$ python3 -q
>>> import numpy as np
>>> np.set_printoptions(precision=2, suppress=True, linewidth=160, floatmode="fixed")
>>> X = np.load("case12.npy")
>>> X
array([[0, 1, 0, 1],
       [1, 0, 0, 0],
       [0, 0, 0, 0],
       [1, 0, 0, 0]])
>>> def softmax(z):
...     e = np.exp(z - z.max(axis=-1, keepdims=True))
...     return e / e.sum(axis=-1, keepdims=True)
... 
>>> softmax(X).sum(axis=1)
array([1.00, 1.00, 1.00, 1.00])
>>> S = X @ X.T / np.sqrt(4)
>>> softmax(S)[3] @ X
array([0.62, 0.19, 0.00, 0.19])
>>> softmax(S).round(6).argmax(axis=1)
array([0, 1, 0, 1])
>>> arr = np.loadtxt("data.csv", delimiter=",")
>>> arr
array([[-0.27,  0.89, -0.31,  0.20],
       [ 0.05, -0.34, -0.92,  0.19],
       [ 0.43,  0.24, -0.24, -0.84],
       [ 0.86,  0.18,  0.08,  0.47]])
>>> q = arr.astype(float).copy()
>>> for j in range(4):
...     q[:, j] -= q[:, :j] @ (q[:, :j].T @ q[:, j])
...     q[:, j] /= np.linalg.norm(q[:, j])
... 
>>> np.round(q.T @ q, 2) + 0
array([[1.00, 0.00, 0.00, 0.00],
       [0.00, 1.00, 0.00, 0.00],
       [0.00, 0.00, 1.00, 0.00],
       [0.00, 0.00, 0.00, 1.00]])
>>> x = np.array([0, 0, 0, 1])
>>> round(float(np.linalg.norm(x)), 2), round(float(np.linalg.norm(arr @ x)), 2)
(1.0, 1.0)
>>> np.abs(np.linalg.eigvals(arr))
array([1.00, 1.00, 1.00, 1.00])
>>> data = np.array([[-0.4, 0.8, -1.0, -0.5],
...     [1.4, 0.1, -1.1, 1.0],
...     [1.2, -1.4, -0.1, 0.5],
...     [0.4, 1.2, -0.7, -0.4]])
>>> data[:, 1] *= 20
>>> data
array([[ -0.40,  16.00,  -1.00,  -0.50],
       [  1.40,   2.00,  -1.10,   1.00],
       [  1.20, -28.00,  -0.10,   0.50],
       [  0.40,  24.00,  -0.70,  -0.40]])
>>> q = data.astype(float).copy()
>>> for j in range(4):
...     q[:, j] -= q[:, :j] @ (q[:, :j].T @ q[:, j])
...     q[:, j] /= np.linalg.norm(q[:, j])
... 
>>> np.round(q.T @ q, 2) + 0
array([[1.00, 0.00, 0.00, 0.00],
       [0.00, 1.00, 0.00, 0.00],
       [0.00, 0.00, 1.00, 0.00],
       [0.00, 0.00, 0.00, 1.00]])
>>> np.round(q.T @ data, 2) + 0
array([[  1.93, -14.31,  -0.80,   1.06],
       [  0.00,  37.62,  -1.16,  -0.38],
       [  0.00,   0.00,   0.85,   0.03],
       [  0.00,   0.00,   0.00,   0.63]])
>>> q
array([[-0.21,  0.35, -0.90, -0.19],
       [ 0.73,  0.33, -0.16,  0.58],
       [ 0.62, -0.51, -0.22, -0.55],
       [ 0.21,  0.72,  0.35, -0.57]])
>>> np.linalg.matrix_rank(data, rtol=0.1)
np.int64(1)
>>> np.argsort(-np.linalg.norm(data, axis=0).round(6), kind="stable")[:3]
array([1, 0, 2])
>>> np.linalg.cond(data) > 100
np.False_
>>> [round(float(x), 2) for x in np.linalg.svd(data, compute_uv=False)[:3]]
[40.27, 2.36, 0.77]
>>> f = np.array([3, -2])
>>> np.correlate(data[3], data[2], "full")
array([   0.20,   11.96,  -13.95, -671.65,   48.44,   10.36,   -0.48])
>>> np.array([np.convolve(row, f, "same") for row in data])
array([[ -1.20,  48.80, -35.00,   0.50],
       [  4.20,   3.20,  -7.30,   5.20],
       [  3.60, -86.40,  55.70,   1.70],
       [  1.20,  71.20, -50.10,   0.20]])
>>> np.convolve(data[3], f)
array([  1.20,  71.20, -50.10,   0.20,   0.80])
>>> np.polyval(f, data[3])
array([-0.80, 70.00, -4.10, -3.20])
>>> F = np.array([[-3, 4, 9], [-2, 5, 10], [-2, 5, 10]])
>>> [round(float(np.linalg.det(X[:i, :i])), 2) + 0 for i in range(1, 5)]
[0.0, -1.0, 0.0, 0.0]
>>> np.round(np.linalg.eigvalsh(X).min(), 2)
np.float64(-1.41)
>>> np.all(np.linalg.eigvalsh(X) > 0)
np.False_
